In [1]: import numpy as np

In [2]: np.set_printoptions(precision=3, suppress=True, linewidth=200)

In [3]: A = np.load("block5.npy")

In [4]: A
Out[4]: 
array([[0, 1, 1, 0, 0],
       [1, 0, 0, 0, 0],
       [1, 0, 0, 0, 1],
       [0, 0, 0, 0, 1],
       [0, 0, 1, 1, 0]])

In [5]: Uu, sigma, vt = np.linalg.svd(A)

In [6]: np.argmax(sigma[:-1] / (sigma[1:] + 1e-6)) + 1
Out[6]: np.int64(4)

In [7]: print(sigma.round(3) + 0)
[1.732 1.732 1.    1.    0.   ]

In [8]: out = Uu[:, :4] @ np.diag(sigma[:4]) @ vt[:4]

In [9]: round(np.linalg.norm(A - out) / np.linalg.norm(A), 3)
Out[9]: np.float64(0.0)

In [10]: print(np.round(np.abs(A - out).max(), 3))
0.0

In [11]: round(np.linalg.norm(A - out, 2), 3), round(sigma[4], 3)
Out[11]: (np.float64(0.0), np.float64(0.0))

In [12]: vals, V = np.linalg.eigh(A)

In [13]: vec = np.array([-4, 9, 0, 2, 8])

In [14]: (np.sign(V[:, -1].round(6)) == np.sign(V[0, -1].round(6))).astype(int)
Out[14]: array([1, 1, 1, 1, 1])

In [15]: np.round(np.linalg.eigvalsh(A[1:, 1:]), 3) + 0
Out[15]: array([-1.414,  0.   ,  0.   ,  1.414])

In [16]: vals, V = np.linalg.eigh(A)

In [17]: print(np.round(V.T @ A @ V, 3) + 0)
[[-1.732  0.     0.     0.     0.   ]
 [ 0.    -1.     0.     0.     0.   ]
 [ 0.     0.     0.     0.     0.   ]
 [ 0.     0.     0.     1.     0.   ]
 [ 0.     0.     0.     0.     1.732]]

In [18]: print(np.unique(vals.round(6) + 0, return_counts=True)[1])
[1 1 1 1 1]

In [19]: vals
Out[19]: array([-1.732, -1.   ,  0.   ,  1.   ,  1.732])

In [20]: np.round(V @ np.diag(vals) @ V.T, 3) + 0
Out[20]: 
array([[0., 1., 1., 0., 0.],
       [1., 0., 0., 0., 0.],
       [1., 0., 0., 0., 1.],
       [0., 0., 0., 0., 1.],
       [0., 0., 1., 1., 0.]])

In [21]: np.abs(V[:, -1]).round(6).argmax()
Out[21]: np.int64(2)

In [22]: np.linalg.eigvalsh(A + 2 * np.eye(5))
Out[22]: array([0.268, 1.   , 2.   , 3.   , 3.732])

In [23]: round(vals.sum(), 3), np.trace(A)
Out[23]: (np.float64(-0.0), np.int64(0))

In [24]: np.trace(A @ A @ A) // 6
Out[24]: np.int64(0)

In [25]: A.sum(axis=0)
Out[25]: array([2, 1, 2, 1, 2])

In [26]: Lm = np.diag(A.sum(axis=1)) - A

In [27]: print(np.linalg.matrix_rank(Lm))
4

In [28]: Lm @ np.ones(5)
Out[28]: array([0., 0., 0., 0., 0.])

In [29]: round(np.linalg.det(Lm[1:, 1:]))
Out[29]: 1

In [30]: J = np.loadtxt("run15.csv", delimiter=",")

In [31]: print(J)
[[-14.098  14.61  -41.181 -39.299]
 [-14.579  14.447 -38.41  -38.835]
 [-18.107  13.311 -40.122 -39.354]
 [-14.342  14.427 -40.828 -39.017]
 [-16.455  15.639 -38.863 -38.549]
 [-17.111  14.291 -39.462 -39.443]
 [-15.496  14.244 -40.702 -39.115]
 [-14.385  14.72  -39.578 -39.366]
 [-13.711  15.601 -40.628 -39.361]
 [-14.065  15.868 -40.525 -39.564]
 [-12.667  15.922 -39.013 -39.981]
 [-14.78   14.528 -40.466 -40.035]
 [-16.404  13.619 -40.599 -38.163]
 [-14.514  13.41  -38.963 -41.309]
 [-12.893  13.611 -40.417 -39.843]
 [-15.59   15.274 -39.617 -40.021]
 [-15.321  15.285 -39.783 -40.808]
 [-14.62   16.303 -40.218 -40.323]
 [-16.071  15.16  -39.11  -40.181]
 [-16.035  14.397 -40.327 -37.943]
 [-14.163  14.417 -41.069 -41.271]
 [-15.728  16.479 -41.526 -40.229]
 [-15.214  15.987 -40.455 -40.498]
 [-14.493  17.624 -39.944 -40.836]
 [-15.773  15.589 -39.16  -38.396]
 [-16.108  14.94  -37.989 -37.67 ]
 [-15.161  15.298 -39.642 -41.053]
 [-15.259  15.962 -39.664 -39.672]
 [-15.807  14.547 -39.574 -41.644]
 [-15.182  16.349 -40.335 -41.4  ]]

In [32]: C = J[[15, 27]].astype(float)

In [33]: for _ in range(5):
    ...:     idx = np.linalg.norm(J[:, None] - C, axis=-1).argmin(axis=1)
    ...:     C = np.array([J[idx == j].mean(axis=0) for j in range(2)])
    ...: 

In [34]: idx
Out[34]: array([0, 0, 0, 0, 0, 0, 0, 0, 1, 1, 1, 0, 0, 0, 0, 0, 1, 1, 0, 0, 1, 1, 1, 1, 0, 0, 1, 1, 1, 1])

In [35]: np.abs(C[1] - C[0]).argmax()
Out[35]: np.int64(1)
